$ ipython --no-banner

In [1]: import numpy as np

In [2]: np.set_printoptions(suppress=True, linewidth=200)

In [3]: tidy = lambda a: np.round(a, 3) + 0

In [4]: M2 = np.array([[2, 3, 1, 3, 3],
   ...:     [2, 2, 3, 3, 2],
   ...:     [0, 3, 3, 3, 2],
   ...:     [0, 0, 2, 1, 0],
   ...:     [2, 2, 1, 2, 2],
   ...:     [0, 2, 2, 3, 1]])

In [5]: J = M2.T @ M2

In [6]: print(J)
[[12 14 10 16 14]
 [14 30 24 34 25]
 [10 24 28 31 19]
 [16 34 31 41 28]
 [14 25 19 28 22]]

In [7]: # symmetric

In [8]: w, evecs = np.linalg.eigh(J)

In [9]: x0 = np.array([2, 2, -3, 0, -2])

In [10]: x0 @ J @ x0
Out[10]: np.int64(128)

In [11]: tidy(np.linalg.eigvalsh(J[1:, 1:]))
Out[11]: array([  0.396,   0.718,   7.085, 112.801])

In [12]: tidy(evecs * np.maximum(w, 0) @ evecs.T)
Out[12]: 
array([[12., 14., 10., 16., 14.],
       [14., 30., 24., 34., 25.],
       [10., 24., 28., 31., 19.],
       [16., 34., 31., 41., 28.],
       [14., 25., 19., 28., 22.]])

In [13]: w, evecs = np.linalg.eigh(J)

In [14]: print(tidy(w.sum()), np.trace(J))
133.0 133

In [15]: tidy(evecs @ np.diag(w) @ evecs.T)
Out[15]: 
array([[12., 14., 10., 16., 14.],
       [14., 30., 24., 34., 25.],
       [10., 24., 28., 31., 19.],
       [16., 34., 31., 41., 28.],
       [14., 25., 19., 28., 22.]])

In [16]: tidy(np.linalg.svd(J, compute_uv=False))
Out[16]: array([119.64 ,   9.526,   3.198,   0.585,   0.051])

In [17]: print(tidy(evecs.T @ evecs))
[[1. 0. 0. 0. 0.]
 [0. 1. 0. 0. 0.]
 [0. 0. 1. 0. 0.]
 [0. 0. 0. 1. 0.]
 [0. 0. 0. 0. 1.]]

In [18]: Uu, sv, vt = np.linalg.svd(J)

In [19]: np.argmax(sv[:-1] / (sv[1:] + 1e-6)) + 1
Out[19]: np.int64(1)

In [20]: M2 = Uu[:, :1] @ np.diag(sv[:1]) @ vt[:1]

In [21]: np.linalg.matrix_rank(J, rtol=0.05)
Out[21]: np.int64(2)

In [22]: tidy(np.abs(J - M2).max())
Out[22]: np.float64(5.113)

In [23]: print(np.linalg.matrix_rank(M2))
1

In [24]: x0 = np.array([2, 3, 1, 2, 0])

In [25]: h1 = np.maximum(J @ x0, 0)

In [26]: np.tanh(J @ x0)
Out[26]: array([1., 1., 1., 1., 1.])

In [27]: print(J.T @ h1)
[12500 25028 22255 29621 21052]

In [28]: np.maximum(J @ (3 * x0), 0)
Out[28]: array([324, 630, 546, 741, 534])

In [29]: tidy(np.abs(np.linalg.eigvals(J)).max())
Out[29]: np.float64(119.64)

In [30]: tidy(np.sort(np.abs(np.linalg.eigvals(J))))
Out[30]: array([  0.051,   0.585,   3.198,   9.526, 119.64 ])

In [31]: np.allclose(J @ J.T, J.T @ J)
Out[31]: True
